% ipython --no-banner

In [1]: import numpy as np

In [2]: import numpy.linalg as la

In [3]: np.set_printoptions(suppress=True, linewidth=160)

In [4]: arr = np.load("test15.npy")

In [5]: arr
Out[5]: 
array([[-5.033, -7.451,  3.392,  2.764],
       [-2.64 ,  0.117,  9.632,  0.499],
       [ 0.768,  4.358, -1.796, -8.786],
       [ 1.946,  9.401, -0.502, -2.754],
       [-5.774, -3.114, -4.487,  6.069],
       [-5.198, -7.571,  3.904,  0.652],
       [ 7.133,  5.982,  1.791,  3.182],
       [-4.236,  4.21 ,  7.999, -0.594],
       [ 2.397,  0.713,  9.68 , -0.225],
       [-3.064, -8.15 , -0.034,  4.918],
       [-3.301,  7.949, -0.339,  5.08 ],
       [ 4.332,  6.361,  5.956,  2.302],
       [-3.6  ,  9.168, -1.367,  1.061],
       [ 4.963,  6.473, -5.514,  1.747],
       [ 5.856, -7.689,  2.565, -0.136],
       [ 5.913, -0.63 ,  7.878,  1.603],
       [ 3.061,  6.721,  3.112, -5.981],
       [-1.545, -7.794,  5.068,  3.343],
       [-5.685,  0.773, -8.168,  0.612]])

In [6]: G = np.cov(arr, rowvar=False)

In [7]: np.argsort(-arr.std(axis=0).round(6), kind="stable")
Out[7]: array([1, 2, 0, 3])

In [8]: cen = arr - arr.mean(axis=0)

In [9]: vecs = la.svd(cen)[2][:2]

In [10]: Y = cen - cen @ vecs.T @ vecs

In [11]: np.round(np.cov(cen @ vecs.T, rowvar=False), 3) + 0
Out[11]: 
array([[46.209,  0.   ],
       [ 0.   , 28.936]])

In [12]: la.norm(Y, axis=1).round(6).argmax()
Out[12]: np.int64(2)

In [13]: Y = arr / np.sqrt((arr ** 2).mean(axis=1, keepdims=True))

In [14]: la.matrix_rank(Y) == la.matrix_rank(arr)
Out[14]: np.True_

In [15]: np.round(la.norm(Y, axis=1), 3)
Out[15]: array([2., 2., 2., 2., 2., 2., 2., 2., 2., 2., 2., 2., 2., 2., 2., 2., 2., 2., 2.])

In [16]: x0 = np.array([4, 5, 4, 4])

In [17]: rhs = arr @ x0

In [18]: np.round(la.solve(arr.T @ arr, arr.T @ rhs), 3)
Out[18]: array([4., 5., 4., 4.])

In [19]: np.round(la.pinv(arr) @ arr, 3) + 0
Out[19]: 
array([[1., 0., 0., 0.],
       [0., 1., 0., 0.],
       [0., 0., 1., 0.],
       [0., 0., 0., 1.]])

In [20]: rng = np.random.default_rng(4)

In [21]: rhs = rhs + 0.05 * rng.normal(size=19)

In [22]: rhs.round(3)
Out[22]: 
array([-32.796,  30.54 , -17.383,  41.798, -32.42 , -40.423,  78.303,  33.733,  50.893, -33.458,  45.517,  82.244,  30.232,  37.175,  -5.38 ,  58.539,  34.277,
       -11.451, -49.115])

In [23]: b, *_ = la.lstsq(arr, rhs)

In [24]: round(la.norm(rhs - arr @ b), 3)
Out[24]: np.float64(0.243)

In [25]: [round(float(la.norm(la.solve(arr.T @ arr + lam * np.eye(4), arr.T @ rhs))), 2) for lam in (0, 1, 10, 100)]
Out[25]: [8.55, 8.52, 8.31, 6.81]

In [26]: x0 = np.array([5, 0, 0, 4])

In [27]: rhs = arr @ x0

In [28]: b, lr = np.zeros(4), 1 / la.norm(arr, 2) ** 2

In [29]: for i in range(150):
    ...:     b -= lr * arr.T @ (arr @ b - rhs)
    ...:     if i % 50 == 0: print(i, round(la.norm(arr @ b - rhs), 3))
    ...: 
0 67.947
50 0.0
100 0.0

In [30]: np.round(la.cond(arr), 3)
Out[30]: np.float64(2.029)

In [31]: b.round(3) + 0
Out[31]: array([5., 0., 0., 4.])

In [32]: data = np.loadtxt("block8.csv", delimiter=",")

In [33]: data
Out[33]: 
array([[1.   , 0.2  , 0.04 , 0.008, 0.002, 0.   , 0.   , 0.   , 0.   , 0.   ],
       [0.2  , 1.   , 0.2  , 0.04 , 0.008, 0.002, 0.   , 0.   , 0.   , 0.   ],
       [0.04 , 0.2  , 1.   , 0.2  , 0.04 , 0.008, 0.002, 0.   , 0.   , 0.   ],
       [0.008, 0.04 , 0.2  , 1.   , 0.2  , 0.04 , 0.008, 0.002, 0.   , 0.   ],
       [0.002, 0.008, 0.04 , 0.2  , 1.   , 0.2  , 0.04 , 0.008, 0.002, 0.   ],
       [0.   , 0.002, 0.008, 0.04 , 0.2  , 1.   , 0.2  , 0.04 , 0.008, 0.002],
       [0.   , 0.   , 0.002, 0.008, 0.04 , 0.2  , 1.   , 0.2  , 0.04 , 0.008],
       [0.   , 0.   , 0.   , 0.002, 0.008, 0.04 , 0.2  , 1.   , 0.2  , 0.04 ],
       [0.   , 0.   , 0.   , 0.   , 0.002, 0.008, 0.04 , 0.2  , 1.   , 0.2  ],
       [0.   , 0.   , 0.   , 0.   , 0.   , 0.002, 0.008, 0.04 , 0.2  , 1.   ]])

In [34]: Y = np.array([[0, 2],
    ...:     [0, 1],
    ...:     [1, 2],
    ...:     [0, 0],
    ...:     [1, 2],
    ...:     [0, 0],
    ...:     [2, 0],
    ...:     [2, 1],
    ...:     [2, 2],
    ...:     [1, 2]])

In [35]: la.matrix_rank(np.vstack([data, Y.T]))
Out[35]: np.int64(10)

In [36]: np.einsum("ij->j", data)
Out[36]: array([1.25 , 1.45 , 1.49 , 1.498, 1.5  , 1.5  , 1.498, 1.49 , 1.45 , 1.25 ])

In [37]: t3 = np.stack([data, 5 * data, data[::-1]])

In [38]: (t3 @ data.T).shape
Out[38]: (3, 10, 10)

In [39]: la.matrix_rank(t3.reshape(3, -1))
Out[39]: np.int64(2)

In [40]: np.round(la.norm(t3, axis=(1, 2)), 3)
Out[40]: array([ 3.278, 16.391,  3.278])
